% python3 -q
>>> import numpy as np
>>> np.set_printoptions(precision=2, suppress=True, linewidth=160, floatmode="fixed")
>>> M = np.array([[1, 0], [2, 2]])
>>> print([int(np.linalg.matrix_rank(np.linalg.matrix_power(M, p))) for p in range(1, 3)])
[2, 2]
>>> M @ M
array([[1, 0],
       [6, 4]])
>>> np.sort(np.linalg.eigvals(M))
array([1.00, 2.00])
>>> np.prod(np.diag(M)), np.round(np.linalg.det(M), 2)
(np.int64(2), np.float64(2.0))
>>> mat = np.array([[-2.0, 1.0, 1.0], [1.0, -2.0, 1.0], [1.0, 1.0, -2.0]])
>>> mat
array([[-2.00,  1.00,  1.00],
       [ 1.00, -2.00,  1.00],
       [ 1.00,  1.00, -2.00]])
>>> rk = np.linalg.matrix_rank(mat)
>>> rk
np.int64(2)
>>> null = np.linalg.svd(mat)[2][rk:].T
>>> np.linalg.matrix_rank(mat.T @ mat), np.linalg.matrix_rank(mat @ mat.T)
(np.int64(2), np.int64(2))
>>> print([int(np.linalg.matrix_rank(mat[:, :j + 1])) for j in range(3)])
[1, 2, 2]
>>> null @ null.T
array([[0.33, 0.33, 0.33],
       [0.33, 0.33, 0.33],
       [0.33, 0.33, 0.33]])
>>> Uu, sigma, vt = np.linalg.svd(mat)
>>> np.argmax(sigma[:-1] / (sigma[1:] + 1e-6)) + 1
np.int64(2)
>>> A2 = Uu[:, :2] @ np.diag(sigma[:2]) @ vt[:2]
>>> print(np.round(np.abs(mat - A2).max(), 2))
0.0
>>> print(np.linalg.matrix_rank(A2))
2
>>> np.linalg.matrix_rank(mat, rtol=0.05)
np.int64(2)
>>> round(np.linalg.norm(mat - A2) / np.linalg.norm(mat), 2)
np.float64(0.0)
>>> ev, vecs = np.linalg.eigh(mat)
>>> np.abs(vecs[:, -1]).round(6).argmax()
np.int64(0)
>>> np.abs(vecs[:, -1])
array([0.58, 0.58, 0.58])
>>> print(np.round(vecs.T @ mat @ vecs, 2) + 0)
[[-3.00  0.00  0.00]
 [ 0.00 -3.00  0.00]
 [ 0.00  0.00  0.00]]
>>> np.round(np.linalg.svd(mat, compute_uv=False), 2) + 0
array([3.00, 3.00, 0.00])
>>> E = np.loadtxt("dump.csv", delimiter=",")
>>> print(E)
[[0.00 1.00 1.00 1.00]
 [1.00 0.00 0.00 0.00]
 [1.00 0.00 0.00 1.00]
 [1.00 0.00 1.00 0.00]]
>>> vec = np.array([2, -3, 0, 0])
>>> y = E @ vec
>>> beta, lr = np.zeros(4), 1 / np.linalg.norm(E, 2) ** 2
>>> for i in range(30):
...     beta -= lr * E.T @ (E @ beta - y)
...     if i % 5 == 0: print(i, round(np.linalg.norm(E @ beta - y), 2))
... 
0 2.46
5 0.54
10 0.48
15 0.43
20 0.39
25 0.35
>>> beta
array([ 2.26, -2.15, -0.38, -0.38])
>>> A2 = np.array([[3, 2, 2], [1, -3, 2]])
>>> W2 = np.kron(A2, E)
>>> W2.shape
(8, 12)
>>> Q, vecs = np.linalg.qr(E[:, :3])[0], np.linalg.qr(E[:, 3:])[0]
>>> sigma = np.linalg.svd(Q.T @ vecs, compute_uv=False)
>>> np.degrees(np.arccos(sigma.clip(0, 1)))
array([30.00])
>>> print((sigma > 0.9).sum())
0
